$ python -q
>>> import numpy as np
>>> np.set_printoptions(precision=1, suppress=True, linewidth=160, legacy="1.25")
>>> sigma = 5 * 0.2 ** np.arange(3)
>>> Q, _ = np.linalg.qr(np.array([[0.9, 0.5, -0.8], [-1.5, 1.5, 0.3], [-0.8, -0.2, -0.2]]))
>>> rng = np.random.default_rng(27)
>>> mat = rng.normal(size=(26, 3)) * sigma @ Q
>>> mat
array([[-2.2, -4.6,  3.7],
       [ 3.2,  3.1, -3.2],
       [ 1.3, -0.1, -0.7],
       [ 2.5,  4.5, -3.9],
       [ 4.2,  6.3, -5.3],
       [ 5.1,  7.2, -6.2],
       [-1.4,  0.2,  0.6],
       [ 0.7,  0.2, -0.8],
       [-0.3, -2.1,  0.7],
       [-1.7,  0.2,  0.8],
       [ 2.6,  1.5, -2.1],
       [-2.6, -2. ,  2.5],
       [-3.8, -4.3,  4.3],
       [-1.3, -1.7,  1.2],
       [-0.8, -0.7,  0.9],
       [-0.7, -3.6,  2. ],
       [-1.5, -3.3,  2.5],
       [-1.3, -2.1,  1.9],
       [-1.3, -1. ,  1.2],
       [-2.3, -1.7,  1.9],
       [-2.9, -4.6,  3.7],
       [ 2.5,  1. , -1.7],
       [ 4.8,  5.9, -5.7],
       [-1. ,  1.3, -0.2],
       [ 0.9,  3.3, -1.9],
       [-5.4, -8.6,  7.2]])
>>> w1 = np.array([[0, 1, -1, -1, 0, -1], [2, 2, -2, 1, -2, 2], [1, 0, 0, -2, 1, 1]])
>>> coef = np.array([-5, -4, -4, -3, 4, -2])
>>> hid = np.maximum(mat @ w1 + coef, 0)
>>> (hid > 0).mean(axis=0)
array([0.2, 0.3, 0.4, 0.3, 0.7, 0.3])
>>> np.linalg.matrix_rank(hid)
6
>>> C = np.array([[-2, 3, -2],
...     [-2, -3, 2],
...     [0, 3, -2],
...     [-3, 1, -3],
...     [2, -2, -2],
...     [0, 2, -2]])
>>> (hid @ C).round(6).argmax(axis=1)
array([0, 2, 0, 2, 2, 2, 0, 0, 0, 0, 2, 0, 0, 0, 0, 0, 0, 0, 0, 0, 0, 2, 2, 0, 1, 0])
>>> w1 @ C
array([[  1,  -9,   9],
       [-15,   3,   1],
       [  6,   1,   0]])
>>> m1 = np.array([[-1.4, 0.9, -2.5],
...     [-1.6, 0.8, -3.1],
...     [-0.6, 0.7, -0.9],
...     [0.1, -1.2, 0.2],
...     [0.2, 0.8, 0.3],
...     [0.3, -0.6, 1.2],
...     [-1.0, -1.9, -2.1],
...     [1.5, -0.3, 3.0],
...     [0.0, -2.0, -0.4],
...     [-0.3, 0.6, -0.9],
...     [-0.4, 0.8, -0.2],
...     [0.5, 0.5, 1.2]])
>>> Xs = m1 - m1.mean(axis=0)
>>> evecs = np.linalg.svd(Xs)[2][:2]
>>> Y = Xs - Xs @ evecs.T @ evecs
>>> (Xs @ evecs.T).std(axis=0)
array([1.8, 1. ])
>>> z = m1[:, 2] > np.median(m1[:, 2])
>>> r0 = m1[z].mean(axis=0) - m1[~z].mean(axis=0)
>>> r0
array([1.2, 0.1, 2.6])
>>> np.argsort(-np.abs(r0).round(6), kind="stable")
array([2, 0, 1])
>>> data = np.load("w.npy")
>>> data
array([[-1,  0,  0,  0],
       [ 2, -2,  0,  0],
       [ 3,  2, -2,  0],
       [-1,  2,  1, -3]])
>>> # triangular
>>> z = rng.permutation(4)
>>> Y = data[:, z] * rng.choice([-1, 1], 4)
>>> Y
array([[ 0, -1,  0,  0],
       [ 0,  2, -2,  0],
       [-2,  3,  2,  0],
       [ 1, -1,  2,  3]])
>>> left, _, VT = np.linalg.svd(data.T @ Y)
>>> np.round(left @ VT, 1) + 0
array([[ 0.,  1.,  0.,  0.],
       [ 0.,  0.,  1.,  0.],
       [ 1.,  0.,  0.,  0.],
       [ 0.,  0.,  0., -1.]])
>>> np.round(np.linalg.lstsq(data, Y)[0], 1) + 0
array([[ 0.,  1.,  0.,  0.],
       [ 0.,  0.,  1.,  0.],
       [ 1.,  0.,  0.,  0.],
       [ 0.,  0.,  0., -1.]])
>>> x0 = np.array([1, 2, 1, 1])
>>> y = Y @ x0
>>> y
array([-2,  2,  6,  4])
>>> np.linalg.solve(Y, Y[:, 1])
array([-0.,  1.,  0.,  0.])
>>> Y = data ** -1
Traceback (most recent call last):
  File "<python-input-37>", line 1, in <module>
    Y = data ** -1
        ~~~~~^^~~~
ValueError: Integers to negative integer powers are not allowed.
>>> Y = np.linalg.inv(data)
>>> np.round(np.linalg.det(data) * Y, 1) + 0
array([[-12.,   0.,   0.,   0.],
       [-12.,  -6.,   0.,   0.],
       [-30.,  -6.,  -6.,   0.],
       [-14.,  -6.,  -2.,  -4.]])
>>> np.round(np.linalg.inv(Y), 1) + 0
array([[-1.,  0.,  0.,  0.],
       [ 2., -2.,  0.,  0.],
       [ 3.,  2., -2.,  0.],
       [-1.,  2.,  1., -3.]])
>>> np.allclose(Y, data.T)
False
>>> round(np.linalg.det(data) * np.linalg.det(Y), 1)
1.0
>>> Y.round(1) + 0
array([[-1. ,  0. ,  0. ,  0. ],
       [-1. , -0.5,  0. ,  0. ],
       [-2.5, -0.5, -0.5,  0. ],
       [-1.2, -0.5, -0.2, -0.3]])
>>> round(float(np.linalg.cond(data)), 1)
14.6
